$ python3 -q
>>> import numpy as np
>>> np.set_printoptions(precision=2, suppress=True, linewidth=100, floatmode="fixed")
>>> rd = lambda a: np.round(a, 2) + 0
>>> J = np.load("arr.npy")
>>> print(J)
[[-2.00  0.00 -3.00 -3.00 -3.00 -3.00]
 [ 0.00 -2.00  0.00  0.00  0.00  0.00]
 [-3.00  0.00 -2.00 -3.00 -3.00 -3.00]
 [-3.00  0.00 -3.00 -2.00 -3.00 -3.00]
 [-3.00  0.00 -3.00 -3.00 -2.00 -3.00]
 [-3.00  0.00 -3.00 -3.00 -3.00 -2.00]]
>>> # 2 groups of indices that never mix
>>> print(np.all(np.linalg.eigvalsh(J) > 0))
False
>>> u = np.array([1, 1, 0, 0, 2, 1])
>>> out = J + np.outer(u, np.eye(6)[1])
>>> print(rd(np.linalg.det(out) / np.linalg.det(J)), rd(1 + np.linalg.solve(J, u)[1]))
0.5 0.5
>>> print(np.linalg.matrix_rank(np.linalg.inv(out) - np.linalg.inv(J), tol=1e-8))
1
>>> print(np.linalg.matrix_rank(out - J))
1
>>> arr = np.load("m.npy")
>>> print(rd(arr))
[[  1.53  -3.92   2.08  -6.96  -4.59  -7.18  -7.81  -9.45  -7.20 -10.14  -4.30  -5.90  -7.15]
 [  5.15  -1.30   4.70  -3.20   2.76  -0.56  -0.83  -3.34  -1.47   0.83   6.05  -4.01  -0.68]
 [  6.88  -2.07   3.93  -2.25   4.79  -1.70   3.30  -4.22  -2.86   0.91   5.21  -3.21   0.03]
 [  7.85   1.29   7.29  -4.51   2.81   2.74   1.22  -0.59  -3.28   3.22   6.69  -3.98   0.45]
 [  3.91  -5.98   0.02  -8.69   1.91  -6.93  -1.23  -6.89  -6.46  -4.45   0.07  -9.69  -1.47]
 [  5.93  -1.26   4.74  -0.53   4.54  -0.44   1.66  -3.67  -0.35   1.87   7.17  -1.83  -0.17]
 [  7.96  -3.76   2.24  -6.31   7.42  -2.18   5.79  -2.56  -4.22   3.20   6.28  -8.05   3.24]
 [  3.21  -3.15   2.85  -5.49  -0.17  -4.07  -4.05  -6.15  -3.93  -4.04   1.55  -5.80  -3.20]
 [  5.81  -4.23   1.77  -7.44   3.32  -4.36   1.26  -5.01  -5.91  -1.64   2.16  -8.20  -0.17]
 [  5.62  -3.15   2.85  -2.69   5.84  -1.96   2.26  -3.73  -0.80   2.13   7.26  -4.80   1.17]
 [  5.58  -1.39   4.61  -8.58  -0.23  -1.57  -2.47  -3.46  -6.50  -2.08   1.62  -7.68  -1.78]
 [  2.02  -5.19   0.81  -3.16   1.14  -6.62  -3.40  -8.42  -2.40  -5.17   1.50  -4.72  -3.54]
 [  6.06  -1.45   4.55   1.94   6.30  -0.28   3.20  -3.79   1.58   3.17   8.95  -0.18   0.50]
 [  7.03  -0.25   5.75   2.05   5.58   0.67   3.69  -3.44   0.48   3.04   8.22   0.78   0.02]
 [ 13.21   2.96   8.96   3.14  13.98   8.33  13.81   4.35   3.31  15.52  18.10   0.76   8.17]
 [  4.84  -0.70   5.30  -2.02   0.97  -0.99  -1.91  -4.63  -2.14  -1.29   4.14  -2.09  -2.65]
 [  0.53  -6.33  -0.33  -7.98  -2.89  -9.22  -7.46 -10.08  -6.45  -9.95  -3.65  -8.26  -5.91]
 [  4.78  -5.57   0.43 -10.48   3.80  -4.85  -0.14  -4.07  -5.56  -0.80   3.18 -11.99   1.25]
 [  5.03  -2.51   3.49   3.99   7.55  -1.21   3.28  -4.66   3.85   3.47  10.31   0.73   0.72]
 [ 10.07   0.30   6.30   3.64  11.47   3.63  10.21  -0.04   2.85   9.88  14.03   0.94   4.88]
 [  2.49  -2.14   3.86  -3.58   2.32  -0.69  -4.63  -3.03   1.57   1.26   8.13  -5.49  -0.52]
 [  4.63  -1.16   4.84   5.73   4.50  -1.35   1.31  -6.31   2.83   0.38   7.51   3.80  -2.39]
 [  6.07  -4.00   2.00  -6.05   4.21  -3.87   2.16  -4.81  -4.89  -0.70   3.27  -7.12   0.23]
 [  6.12  -3.47   2.53   3.29   9.03  -2.22   5.91  -4.96   2.47   3.66   9.69  -0.16   1.67]
 [  4.94  -1.34   4.66  -7.59  -3.28  -3.58  -4.10  -6.37  -8.69  -6.67  -2.80  -5.48  -5.22]
 [  6.39  -2.68   3.32   1.52   8.06  -1.21   4.98  -3.89   1.55   3.90   9.46  -1.32   1.75]
 [  5.28  -3.83   2.17  -4.03   4.63  -3.41   1.49  -4.84  -2.57   0.03   4.94  -5.70   0.18]
 [  7.84   0.99   6.99  -4.00   4.71   3.44   2.10   0.46  -1.35   5.52   9.31  -4.43   2.10]
 [  2.93  -4.66   1.34 -10.11  -0.95  -5.73  -4.94  -6.21  -6.73  -5.42  -0.61 -10.17  -2.82]
 [  9.94   1.63   7.63  -1.88   8.15   5.19   6.53   2.01   0.02   9.23  12.41  -2.98   4.49]
 [ -0.29  -7.37  -1.37  -9.62  -2.87 -10.05  -8.48 -10.08  -6.43 -10.15  -3.63 -10.33  -5.49]
 [  1.44  -5.77   0.23 -11.50  -4.08  -8.62  -7.79  -8.95  -9.22 -10.21  -5.14 -10.74  -5.68]
 [  4.13  -1.39   4.61   2.56   3.13  -1.52  -0.61  -5.76   1.42  -0.32   6.49   1.06  -2.44]
 [  9.16   0.70   6.70  -0.24   9.19   4.31   6.73   1.21   1.71   9.36  13.34  -2.25   4.64]
 [ 12.41   2.72   8.72   4.33  10.39   5.47  12.05   0.51   0.47   9.68  12.45   3.34   3.97]
 [  7.73  -2.21   3.79  -0.66   6.52  -1.64   5.68  -4.26  -2.27   2.01   6.15  -2.06   0.82]
 [  3.68  -1.84   4.16  -2.07   0.95  -2.27  -2.94  -5.49  -1.47  -2.09   4.01  -2.71  -2.89]
 [  5.61  -3.75   2.25  -5.29   4.56  -3.16   1.58  -4.28  -3.31   0.30   4.79  -6.77   0.58]
 [  7.96  -1.73   4.27  -0.06   8.68   0.42   6.49  -2.07   0.43   5.69  10.13  -2.42   3.06]
 [  9.22  -1.71   4.29  -5.02   6.21  -0.62   6.34  -2.31  -5.24   2.88   5.37  -5.52   2.10]
 [  3.66  -2.96   3.04  -7.23  -1.55  -4.50  -4.35  -6.47  -6.33  -5.56  -0.71  -6.63  -3.99]
 [  3.89  -6.13  -0.13  -9.26   3.28  -6.02  -0.94  -5.48  -5.10  -2.26   2.37 -10.96   0.17]
 [  5.36  -3.31   2.69  -4.99   2.35  -3.91   0.32  -5.71  -4.85  -2.38   2.08  -5.48  -1.57]
 [  6.25  -2.75   3.25  -5.27   3.64  -2.47   1.61  -4.13  -4.30  -0.13   3.93  -5.97  -0.07]
 [  5.93  -3.02   2.98  -7.17   2.78  -2.82   0.51  -4.02  -5.32  -0.82   3.03  -7.60  -0.22]
 [  5.61  -1.27   4.73  -6.68   2.07  -0.28  -1.31  -2.26  -3.51   0.88   5.18  -6.91  -0.08]
 [  6.90  -0.95   5.05  -6.01   4.61   1.16   1.40  -0.64  -2.35   4.00   7.88  -6.87   2.09]]
>>> W1 = np.array([[2, 2, 0],
...     [4, 3, 9],
...     [5, 9, 6],
...     [3, 7, 9],
...     [2, 6, 2],
...     [5, 8, 5],
...     [1, 9, 8],
...     [9, 3, 7],
...     [8, 5, 0],
...     [3, 6, 2],
...     [2, 9, 7],
...     [6, 5, 1],
...     [8, 3, 1]])
>>> beta = np.array([0, 0, 3])
>>> H = np.maximum(arr @ W1 + beta, 0)
>>> print((H > 0).astype(int))
[[0 0 0]
 [0 1 1]
 [0 1 1]
 [1 1 1]
 [0 0 0]
 [1 1 1]
 [0 1 1]
 [0 0 0]
 [0 0 0]
 [0 1 1]
 [0 0 0]
 [0 0 0]
 [1 1 1]
 [1 1 1]
 [1 1 1]
 [0 1 0]
 [0 0 0]
 [0 0 0]
 [1 1 1]
 [1 1 1]
 [0 1 0]
 [1 1 1]
 [0 0 0]
 [1 1 1]
 [0 0 0]
 [1 1 1]
 [0 0 0]
 [1 1 1]
 [0 0 0]
 [1 1 1]
 [0 0 0]
 [0 0 0]
 [0 1 1]
 [1 1 1]
 [1 1 1]
 [0 1 1]
 [0 0 0]
 [0 0 0]
 [1 1 1]
 [0 1 1]
 [0 0 0]
 [0 0 0]
 [0 0 0]
 [0 0 0]
 [0 0 0]
 [0 0 0]
 [1 1 1]]
>>> C = np.array([[3, 1], [1, 2], [5, 2]])
>>> print((H @ C).round(6).argmax(axis=1))
[0 1 1 0 0 0 1 0 0 1 0 0 0 0 0 1 0 0 0 0 1 0 0 0 0 0 0 0 0 0 0 0 0 0 0 0 0 0 0 0 0 0 0 0 0 0 0]
>>> X = np.loadtxt("data.csv", delimiter=",")
>>> print(X)
[[ 0.30  1.30 -1.00 -0.40  1.00  1.00  1.20 -0.80  0.80  0.00  0.80 -0.80 -0.30  0.00]
 [-0.10 -0.60  0.50 -1.60 -0.50 -0.40 -0.90  0.40 -0.90  0.20 -0.70  0.60 -0.30 -1.90]
 [ 0.40 -1.10 -0.10  1.10  1.70  1.40  0.10  0.50 -0.40 -0.50 -1.60  0.30 -0.20  0.40]
 [-1.60 -1.40  0.30  0.60  0.30  0.00  0.00 -1.40 -0.60  0.60 -1.70 -0.20  0.90 -0.90]
 [-0.50  0.10  0.70  1.70  0.40  0.30  1.50  0.70  0.30 -1.60  1.60  0.30  0.20  0.40]
 [-0.90 -0.50  0.50  1.50  1.00 -2.00  2.60 -0.10 -1.20  0.50 -0.60 -0.90 -2.80  0.30]
 [ 0.47  1.09 -1.49  0.19  2.00 -0.44  0.06  0.01  0.53 -0.61 -1.66  1.44 -1.66 -1.17]
 [-0.20 -0.30 -0.10  1.00  1.30 -0.20  0.00 -1.90 -0.50  0.60 -1.40 -0.10  1.00 -0.90]
 [ 0.40 -0.20 -0.50  0.00 -0.20 -0.20 -0.70 -0.10  0.70  0.70 -1.60  0.70  0.20 -1.30]
 [ 0.30  0.90 -1.30  0.30  1.90 -0.30  0.10  0.10  0.50 -0.70 -1.60  1.50 -1.60 -1.10]
 [ 0.50  0.20 -1.60  0.80 -0.10 -0.60 -0.70 -1.00  0.50 -1.10  0.90  0.60  0.50  0.20]]
>>> print(np.linalg.cond(X) > 100)
True
>>> print(np.linalg.matrix_rank(X, rtol=0.1))
10
>>> print(rd(np.linalg.norm(X, 2) / np.linalg.norm(X)))
0.55
